$ python -q
>>> import numpy as np
>>> np.set_printoptions(suppress=True, linewidth=140)
>>> A2 = np.array([[1, 2, 0], [0, -2, 2], [0, -1, 1]])
>>> m1 = np.triu(A2)
>>> m1
array([[ 1,  2,  0],
       [ 0, -2,  2],
       [ 0,  0,  1]])
>>> rng = np.random.default_rng(58809)
>>> z = rng.permutation(3)
>>> print(z)
[1 0 2]
>>> A2 = m1[z][:, z]
>>> A2
array([[-2,  0,  2],
       [ 2,  1,  0],
       [ 0,  0,  1]])
>>> print(np.trace(A2))
0
>>> round(np.linalg.det(A2), 3), np.round(np.linalg.det(m1[z]), 3)
(np.float64(-2.0), np.float64(2.0))
>>> feats = np.load("w.npy")
>>> feats
array([[-0.959, -1.144, -1.631,  1.264],
       [-1.144, -1.922, -0.408, -1.294],
       [-1.631, -0.408,  2.313,  0.765],
       [ 1.264, -1.294,  0.765, -1.432]])
>>> # symmetric
>>> round(float(np.linalg.eigvals(feats).sum().real), 3)
-2.0
>>> np.kron(np.eye(2, dtype=int), feats)
array([[-0.959, -1.144, -1.631,  1.264, -0.   , -0.   , -0.   ,  0.   ],
       [-1.144, -1.922, -0.408, -1.294, -0.   , -0.   , -0.   , -0.   ],
       [-1.631, -0.408,  2.313,  0.765, -0.   , -0.   ,  0.   ,  0.   ],
       [ 1.264, -1.294,  0.765, -1.432,  0.   , -0.   ,  0.   , -0.   ],
       [-0.   , -0.   , -0.   ,  0.   , -0.959, -1.144, -1.631,  1.264],
       [-0.   , -0.   , -0.   , -0.   , -1.144, -1.922, -0.408, -1.294],
       [-0.   , -0.   ,  0.   ,  0.   , -1.631, -0.408,  2.313,  0.765],
       [ 0.   , -0.   ,  0.   , -0.   ,  1.264, -1.294,  0.765, -1.432]])
>>> ev, vecs = np.linalg.eigh(feats)
>>> np.round(np.linalg.eigvalsh(feats @ feats), 3)
array([1.   , 8.997, 9.   , 9.002])
>>> np.round(vecs.T @ feats @ vecs, 3) + 0
array([[-3.,  0.,  0.,  0.],
       [ 0., -3.,  0.,  0.],
       [ 0.,  0.,  1.,  0.],
       [ 0.,  0.,  0.,  3.]])
>>> round(float(ev.sum()), 3), np.round(np.trace(feats), 3)
(-2.0, np.float64(-2.0))
>>> print(np.round(vecs @ np.diag(ev) @ vecs.T, 3))
[[-0.959 -1.144 -1.631  1.264]
 [-1.144 -1.922 -0.408 -1.294]
 [-1.631 -0.408  2.313  0.765]
 [ 1.264 -1.294  0.765 -1.432]]
>>> np.unique(ev.round(6) + 0, return_counts=True)[1]
array([1, 1, 1, 1])
>>> round(float(np.linalg.det(feats)), 3)
26.996
>>> (feats - feats.T) / 2
array([[0., 0., 0., 0.],
       [0., 0., 0., 0.],
       [0., 0., 0., 0.],
       [0., 0., 0., 0.]])
>>> np.allclose(feats, feats.T)
True
>>> round(np.trace(feats), 3)
np.float64(-2.0)
>>> round(float(np.linalg.eigvalsh(feats).min()), 3)
-3.0
>>> [round(float(np.linalg.det(feats[:i, :i])), 2) + 0 for i in range(1, 5)]
[-0.96, 0.53, 4.99, 27.0]
>>> np.all(np.linalg.eigvalsh(feats) > 0)
np.False_
>>> z = rng.permutation(4)
>>> A2 = feats[:, z] * rng.choice([-1, 1], 4)
>>> A2
array([[-1.144, -1.631,  0.959, -1.264],
       [-1.922, -0.408,  1.144,  1.294],
       [-0.408,  2.313,  1.631, -0.765],
       [-1.294,  0.765, -1.264,  1.432]])
>>> U, _, Vh = np.linalg.svd(feats.T @ A2)
>>> z
array([1, 2, 0, 3])
>>> np.round(np.linalg.lstsq(feats, A2)[0], 3) + 0
array([[ 0.,  0., -1.,  0.],
       [ 1.,  0.,  0.,  0.],
       [ 0.,  1.,  0.,  0.],
       [ 0.,  0.,  0., -1.]])
>>> np.round(U @ Vh, 3) + 0
array([[ 0.,  0., -1.,  0.],
       [ 1.,  0.,  0.,  0.],
       [ 0.,  1.,  0.,  0.],
       [ 0.,  0.,  0., -1.]])
